In [1]: import numpy as np

In [2]: np.set_printoptions(suppress=True, linewidth=100)

In [3]: tidy = lambda a: np.round(a, 2) + 0

In [4]: feats = np.load("out12.npy")

In [5]: print(feats)
[[2 3 2 1 5 5 3]
 [2 3 2 1 5 5 3]
 [5 0 1 0 1 3 4]
 [5 3 1 5 0 2 4]
 [1 5 3 1 4 4 3]
 [3 4 0 2 1 2 5]
 [4 2 4 0 5 4 1]]

In [6]: left, s, vt = np.linalg.svd(feats)

In [7]: tidy(s)
Out[7]: array([19.96,  7.89,  4.97,  3.19,  1.94,  0.86,  0.  ])

In [8]: np.argmax(s[:-1] / (s[1:] + 1e-6)) + 1
Out[8]: np.int64(6)

In [9]: B = left[:, :6] @ np.diag(s[:6]) @ vt[:6]

In [10]: tidy(B)
Out[10]: 
array([[2., 3., 2., 1., 5., 5., 3.],
       [2., 3., 2., 1., 5., 5., 3.],
       [5., 0., 1., 0., 1., 3., 4.],
       [5., 3., 1., 5., 0., 2., 4.],
       [1., 5., 3., 1., 4., 4., 3.],
       [3., 4., 0., 2., 1., 2., 5.],
       [4., 2., 4., 0., 5., 4., 1.]])

In [11]: tidy(np.linalg.norm(feats - B) / np.linalg.norm(feats))
Out[11]: np.float64(0.0)

In [12]: np.linalg.matrix_rank(feats, rtol=0.05)
Out[12]: np.int64(5)

In [13]: W = np.array([[2, -1, 4, -1, 2, 5],
    ...:     [3, 2, -1, -3, 3, -5],
    ...:     [-2, 5, -1, -1, -3, -2],
    ...:     [-5, 4, -5, 2, 5, 5],
    ...:     [5, 3, 4, -5, 1, 2],
    ...:     [-4, 2, 2, -3, -4, 2],
    ...:     [2, 2, 0, -4, -5, 4]])

In [14]: beta = np.array([-1, 2, 1, -1, 0, -1])

In [15]: H = np.maximum(feats @ W + beta, 0)

In [16]: (H > 0).astype(int)
Out[16]: 
array([[1, 1, 1, 0, 0, 1],
       [1, 1, 1, 0, 0, 1],
       [1, 1, 1, 0, 0, 1],
       [0, 1, 0, 0, 1, 1],
       [1, 1, 1, 0, 0, 1],
       [1, 1, 1, 0, 0, 1],
       [1, 1, 1, 0, 0, 1]])

In [17]: tidy((H > 0).mean(axis=0))
Out[17]: array([0.86, 1.  , 0.86, 0.  , 0.14, 1.  ])

In [18]: Z = np.array([[2, -2], [-2, -1], [-2, -1], [-1, -1], [-1, 2], [-1, 0]])

In [19]: (H @ Z).round(6).argmax(axis=1)
Out[19]: array([1, 1, 1, 1, 1, 1, 1])

In [20]: W @ Z
Out[20]: 
array([[ -8,  -2],
       [  9,   2],
       [ -6,  -5],
       [-20,  19],
       [ -2, -10],
       [-11,  -1],
       [  5, -12]])

In [21]: B = feats / np.sqrt((feats ** 2).mean(axis=1, keepdims=True))

In [22]: tidy(np.linalg.norm(B, axis=1))
Out[22]: array([2.65, 2.65, 2.65, 2.65, 2.65, 2.65, 2.65])

In [23]: print(tidy(feats - feats.mean(axis=1, keepdims=True)))
[[-1.    0.   -1.   -2.    2.    2.    0.  ]
 [-1.    0.   -1.   -2.    2.    2.    0.  ]
 [ 3.   -2.   -1.   -2.   -1.    1.    2.  ]
 [ 2.14  0.14 -1.86  2.14 -2.86 -0.86  1.14]
 [-2.    2.    0.   -2.    1.    1.    0.  ]
 [ 0.57  1.57 -2.43 -0.43 -1.43 -0.43  2.57]
 [ 1.14 -0.86  1.14 -2.86  2.14  1.14 -1.86]]

In [24]: np.linalg.matrix_rank(B) == np.linalg.matrix_rank(feats)
Out[24]: np.True_

In [25]: np.allclose(feats @ feats.T, feats.T @ feats)
Out[25]: False

In [26]: tidy(np.linalg.det(feats))
Out[26]: np.float64(0.0)

In [27]: print((feats - feats.T) / 2)
[[ 0.   0.5 -1.5 -2.   2.   1.  -0.5]
 [-0.5  0.   1.  -1.   0.   0.5  0.5]
 [ 1.5 -1.   0.  -0.5 -1.   1.5  0. ]
 [ 2.   1.   0.5  0.  -0.5  0.   2. ]
 [-2.   0.   1.   0.5  0.   1.5 -1. ]
 [-1.  -0.5 -1.5  0.  -1.5  0.   0.5]
 [ 0.5 -0.5  0.  -2.   1.  -0.5  0. ]]

In [28]: mat = np.loadtxt("dump.csv", delimiter=",")

In [29]: tidy(mat)
Out[29]: 
array([[0.5 , 0.  , 0.25, 0.  , 0.25],
       [0.  , 0.25, 0.25, 0.25, 0.25],
       [0.  , 0.  , 1.  , 0.  , 0.  ],
       [0.25, 0.  , 0.  , 0.5 , 0.25],
       [0.33, 0.  , 0.33, 0.  , 0.33]])

In [30]: # row-stochastic, so 1 is an eigenvalue

In [31]: hat = np.triu(np.array([[2, 0, 3, 2, -3],
    ...:     [2, 0, 1, 0, -2],
    ...:     [2, -2, -3, 0, -1],
    ...:     [-3, 1, -2, -3, 1],
    ...:     [2, 3, 0, 1, 1]]), 1) + np.eye(5)

In [32]: B = hat @ mat @ np.linalg.inv(hat)

In [33]: print(tidy(hat @ mat - mat @ hat))
[[-0.5   0.    0.5   0.    1.25]
 [-0.67  0.    0.08  0.   -0.17]
 [-0.33  0.   -0.33  0.    0.67]
 [ 0.33  0.   -0.42 -0.5   0.58]
 [ 0.    0.   -1.   -0.67  1.33]]

In [34]: print(tidy(np.linalg.det(B)))
0.01

In [35]: np.linalg.matrix_rank(B)
Out[35]: np.int64(5)

In [36]: tidy(np.trace(B)), tidy(np.trace(mat))
Out[36]: (np.float64(2.58), np.float64(2.58))

In [37]: tidy(B)
Out[37]: 
array([[ 0.  ,  0.  ,  2.25,  1.  ,  1.  ],
       [-0.67,  0.25,  2.33,  1.58, -1.17],
       [-0.33,  0.  ,  1.67,  0.67, -0.33],
       [ 0.58,  0.  , -1.42, -0.67,  1.58],
       [ 0.33,  0.  , -0.67, -0.67,  1.33]])

In [38]: tidy(np.kron(np.eye(2, dtype=int), mat))
Out[38]: 
array([[0.5 , 0.  , 0.25, 0.  , 0.25, 0.  , 0.  , 0.  , 0.  , 0.  ],
       [0.  , 0.25, 0.25, 0.25, 0.25, 0.  , 0.  , 0.  , 0.  , 0.  ],
       [0.  , 0.  , 1.  , 0.  , 0.  , 0.  , 0.  , 0.  , 0.  , 0.  ],
       [0.25, 0.  , 0.  , 0.5 , 0.25, 0.  , 0.  , 0.  , 0.  , 0.  ],
       [0.33, 0.  , 0.33, 0.  , 0.33, 0.  , 0.  , 0.  , 0.  , 0.  ],
       [0.  , 0.  , 0.  , 0.  , 0.  , 0.5 , 0.  , 0.25, 0.  , 0.25],
       [0.  , 0.  , 0.  , 0.  , 0.  , 0.  , 0.25, 0.25, 0.25, 0.25],
       [0.  , 0.  , 0.  , 0.  , 0.  , 0.  , 0.  , 1.  , 0.  , 0.  ],
       [0.  , 0.  , 0.  , 0.  , 0.  , 0.25, 0.  , 0.  , 0.5 , 0.25],
       [0.  , 0.  , 0.  , 0.  , 0.  , 0.33, 0.  , 0.33, 0.  , 0.33]])

In [39]: tidy(np.linalg.det(mat[::-1]))
Out[39]: np.float64(0.01)

In [40]: tidy(np.linalg.eigvals(mat).sum().real)
Out[40]: np.float64(2.58)

In [41]: tidy(np.linalg.det(2 * mat)), tidy(np.linalg.det(mat))
Out[41]: (np.float64(0.33), np.float64(0.01))

In [42]: tidy(np.linalg.det(mat.T))
Out[42]: np.float64(0.01)

In [43]: m1 = np.loadtxt("m.csv", delimiter=",")

In [44]: m1
Out[44]: 
array([[ 0.,  3.,  5., -4.,  3.,  0.],
       [ 0.,  0., -2., -1., -2., -5.],
       [ 0.,  0.,  0., -5.,  2., -2.],
       [ 0.,  0.,  0.,  0., -2.,  5.],
       [ 0.,  0.,  0.,  0.,  0., -2.],
       [ 0.,  0.,  0.,  0.,  0.,  0.]])

In [45]: np.allclose(m1 @ m1.T, m1.T @ m1)
Out[45]: False

In [46]: np.trace(m1)
Out[46]: np.float64(0.0)

In [47]: np.linalg.determinant(m1)
AttributeError: module 'numpy.linalg' has no attribute 'determinant'


In [48]: tidy(np.sort(np.abs(np.linalg.eigvals(m1))))
Out[48]: array([0., 0., 0., 0., 0., 0.])

In [49]: print(np.linalg.matrix_rank(m1, rtol=0.1))
4

In [50]: np.argsort(-np.linalg.norm(m1, axis=0).round(6), kind="stable")[:3]
Out[50]: array([5, 3, 2])

In [51]: [round(float(x), 2) for x in np.linalg.svd(m1, compute_uv=False)[:3]]
Out[51]: [8.88, 7.87, 3.54]

In [52]: left, s, vt = np.linalg.svd(m1)

In [53]: np.argmax(s[:-1] / (s[1:] + 1e-6)) + 1
Out[53]: np.int64(5)

In [54]: tidy(s)
Out[54]: array([8.88, 7.87, 3.54, 2.37, 0.2 , 0.  ])

In [55]: B = left[:, :5] @ np.diag(s[:5]) @ vt[:5]

In [56]: tidy(np.abs(m1 - B).max())
Out[56]: np.float64(0.0)

In [57]: print(np.linalg.matrix_rank(m1, rtol=0.05))
4
